$ python -q
>>> import numpy as np
>>> np.set_printoptions(suppress=True, linewidth=200)
>>> feats = np.array([[0.0, 0.0, 0.0, 0.0],
...     [0.0, 8.0, 7.0, -7.0],
...     [0.0, 6.0, -6.0, -8.0],
...     [0.0, -9.0, 6.0, -1.0]])
>>> feats
array([[ 0.,  0.,  0.,  0.],
       [ 0.,  8.,  7., -7.],
       [ 0.,  6., -6., -8.],
       [ 0., -9.,  6., -1.]])
>>> print(round(float(np.linalg.norm(feats, 2) / np.linalg.norm(feats)), 1))
0.8
>>> np.linalg.matrix_rank(feats, rtol=0.1)
np.int64(3)
>>> def softmax(z):
...     e = np.exp(z - z.max(axis=-1, keepdims=True))
...     return e / e.sum(axis=-1, keepdims=True)
... 
>>> np.round(softmax(10 * feats[0]), 1)
array([0.2, 0.2, 0.2, 0.2])
>>> S = feats @ feats.T / np.sqrt(4)
>>> np.round(softmax(S), 1) + 0
array([[0.2, 0.2, 0.2, 0.2],
       [0. , 1. , 0. , 0. ],
       [0. , 0. , 1. , 0. ],
       [0. , 0. , 0. , 1. ]])
>>> np.round(softmax(S)[0] @ feats, 1)
array([ 0. ,  1.2,  1.8, -4. ])
>>> left, sig, VT = np.linalg.svd(feats)
>>> sig.round(1)
array([15.9, 11.2,  6.2,  0. ])
>>> A2 = left[:, :3] @ np.diag(sig[:3]) @ VT[:3]
>>> print(np.round(np.linalg.norm(feats - A2) / np.linalg.norm(feats), 1))
0.0
>>> np.round(np.linalg.norm(feats - A2, 2), 1), sig[3]
(np.float64(0.0), np.float64(0.0))
>>> left, sig, VT = np.linalg.svd(feats)
>>> evecs = VT[:(sig > 1e-8).sum()]
>>> rng = np.random.default_rng(213)
>>> vec = feats[3] + -3 * feats[0] + rng.integers(2) * np.eye(4)[1]
>>> vec
array([ 0., -9.,  6., -1.])
>>> print(np.linalg.matrix_rank(np.vstack([feats, vec])))
3
>>> np.round(evecs.T @ evecs, 1) + 0
array([[0., 0., 0., 0.],
       [0., 1., 0., 0.],
       [0., 0., 1., 0.],
       [0., 0., 0., 1.]])
>>> np.round(np.diag(evecs.T @ evecs), 1)
array([0., 1., 1., 1.])
>>> np.allclose(evecs.T @ evecs @ vec, vec)
True
>>> arr = np.load("out0.npy")
>>> arr
array([[ 1. ,  0. ,  0. ,  0. ,  0. ],
       [ 0. ,  1. ,  0. ,  0. ,  0. ],
       [ 0. ,  0. ,  0.8,  0. ,  0.6],
       [ 0. ,  0. ,  0. ,  1. ,  0. ],
       [ 0. ,  0. , -0.6,  0. ,  0.8]])
>>> np.round(np.linalg.norm(arr, axis=0), 1)
array([1., 1., 1., 1., 1.])
>>> np.round(arr @ arr.T, 1) + 0
array([[1., 0., 0., 0., 0.],
       [0., 1., 0., 0., 0.],
       [0., 0., 1., 0., 0.],
       [0., 0., 0., 1., 0.],
       [0., 0., 0., 0., 1.]])
>>> print(np.round(np.linalg.pinv(arr), 1))
[[ 1.   0.   0.   0.   0. ]
 [ 0.   1.   0.   0.   0. ]
 [ 0.   0.   0.8  0.  -0.6]
 [ 0.   0.   0.   1.   0. ]
 [ 0.   0.   0.6  0.   0.8]]
>>> np.flatnonzero(np.linalg.matrix_power((arr != 0) + (arr.T != 0) + np.eye(5), 5)[3])
array([3])
>>> np.round(np.sort(np.linalg.eigvals(arr).real), 1)
array([0.8, 0.8, 1. , 1. , 1. ])
>>> print((np.linalg.matrix_power((arr != 0) + (arr.T != 0) + np.eye(5), 5) > 0).astype(int))
[[1 0 0 0 0]
 [0 1 0 0 0]
 [0 0 1 0 1]
 [0 0 0 1 0]
 [0 0 1 0 1]]
>>> E = np.maximum(np.array([[2, 1],
...     [2, 1],
...     [2, 2],
...     [1, 0],
...     [0, 0],
...     [0, 0],
...     [0, 1],
...     [0, 0],
...     [2, 0],
...     [1, 0],
...     [1, 2],
...     [0, 2],
...     [0, 0],
...     [2, 1],
...     [1, 0],
...     [2, 0],
...     [0, 1],
...     [2, 2],
...     [0, 1],
...     [0, 0],
...     [1, 0],
...     [0, 0]]) @ np.array([[3, 8, 5, 9, 6], [2, 6, 0, 7, 1]]) + np.array([0, 1, 3, -1, -1]), 0)
>>> E
array([[ 8, 23, 13, 24, 12],
       [ 8, 23, 13, 24, 12],
       [10, 29, 13, 31, 13],
       [ 3,  9,  8,  8,  5],
       [ 0,  1,  3,  0,  0],
       [ 0,  1,  3,  0,  0],
       [ 2,  7,  3,  6,  0],
       [ 0,  1,  3,  0,  0],
       [ 6, 17, 13, 17, 11],
       [ 3,  9,  8,  8,  5],
       [ 7, 21,  8, 22,  7],
       [ 4, 13,  3, 13,  1],
       [ 0,  1,  3,  0,  0],
       [ 8, 23, 13, 24, 12],
       [ 3,  9,  8,  8,  5],
       [ 6, 17, 13, 17, 11],
       [ 2,  7,  3,  6,  0],
       [10, 29, 13, 31, 13],
       [ 2,  7,  3,  6,  0],
       [ 0,  1,  3,  0,  0],
       [ 3,  9,  8,  8,  5],
       [ 0,  1,  3,  0,  0]])
>>> lab = E[:, 4] > np.median(E[:, 4])
>>> r0 = E[lab].mean(axis=0) - E[~lab].mean(axis=0)
>>> np.argsort(-np.abs(r0).round(6), kind="stable")
array([3, 1, 4, 2, 0])
>>> round(np.trace(np.linalg.pinv(E) @ E), 1)
np.float64(4.0)
>>> print(np.abs(np.diag(np.linalg.qr(E)[1])) > 1e-9)
[ True  True  True  True False]
>>> np.linalg.lstsq(E[:-1].T, E[-1])[2]
np.int32(4)
>>> data = np.loadtxt("layer16.csv", delimiter=",")
>>> data.round(1) + 0
array([[-0.3, -0.5,  0.1, -0.3, -0.6],
       [ 0.4, -0.6,  0.3,  0.4, -0.2],
       [-0.4, -0.1, -0.7,  0.5, -0.2],
       [-0.7, -0.2,  0.2, -0.2,  0.4],
       [-0.1,  0.5,  0.2, -0.1, -0.6],
       [ 0.3, -0.2, -0.6, -0.6,  0. ]])
>>> round(float(data[:, 0] @ data[:, 2]), 1)
-0.0
>>> np.round(np.linalg.pinv(data), 1) + 0
array([[-0.3,  0.4, -0.4, -0.7, -0.1,  0.3],
       [-0.5, -0.6, -0.1, -0.2,  0.5, -0.2],
       [ 0.1,  0.3, -0.7,  0.2,  0.2, -0.6],
       [-0.3,  0.4,  0.5, -0.2, -0.1, -0.6],
       [-0.6, -0.2, -0.2,  0.4, -0.6,  0. ]])
>>> np.round(data.T @ data, 1) + 0
array([[1., 0., 0., 0., 0.],
       [0., 1., 0., 0., 0.],
       [0., 0., 1., 0., 0.],
       [0., 0., 0., 1., 0.],
       [0., 0., 0., 0., 1.]])
>>> np.round(data @ data.T, 1) + 0
array([[ 0.8,  0.2,  0. ,  0.2,  0.2,  0.2],
       [ 0.2,  0.8,  0. , -0.2, -0.2, -0.2],
       [ 0. ,  0. ,  1. ,  0. ,  0. ,  0. ],
       [ 0.2, -0.2,  0. ,  0.8, -0.2, -0.2],
       [ 0.2, -0.2,  0. , -0.2,  0.7, -0.2],
       [ 0.2, -0.2,  0. , -0.2, -0.2,  0.9]])
>>> np.round(np.linalg.svd(data, compute_uv=False), 1)
array([1., 1., 1., 1., 1.])
>>> np.round(np.linalg.norm(data, axis=0), 1)
array([1., 1., 1., 1., 1.])
>>> W = np.array([[1, 0, 2, 2, 2, 2],
...     [1, 2, 1, 1, 1, 2],
...     [1, 1, 0, 0, 0, 2],
...     [2, 0, 1, 2, 0, 2],
...     [2, 0, 2, 2, 2, 0]])
>>> coef = np.array([3, 5, 4, 5, 3, 4])
>>> H = np.maximum(data @ W + coef, 0)
>>> (H > 0).astype(int)
array([[1, 1, 1, 1, 1, 1],
       [1, 1, 1, 1, 1, 1],
       [1, 1, 1, 1, 1, 1],
       [1, 1, 1, 1, 1, 1],
       [1, 1, 1, 1, 1, 1],
       [1, 1, 1, 1, 1, 1]])
>>> Z = np.array([[5, 0, 2], [4, 2, 2], [4, 5, 4], [5, 0, 2], [3, 4, 3], [5, 5, 4]])
>>> W @ Z
array([[39, 28, 28],
       [35, 23, 23],
       [19, 12, 12],
       [34, 15, 20],
       [34, 18, 22]])
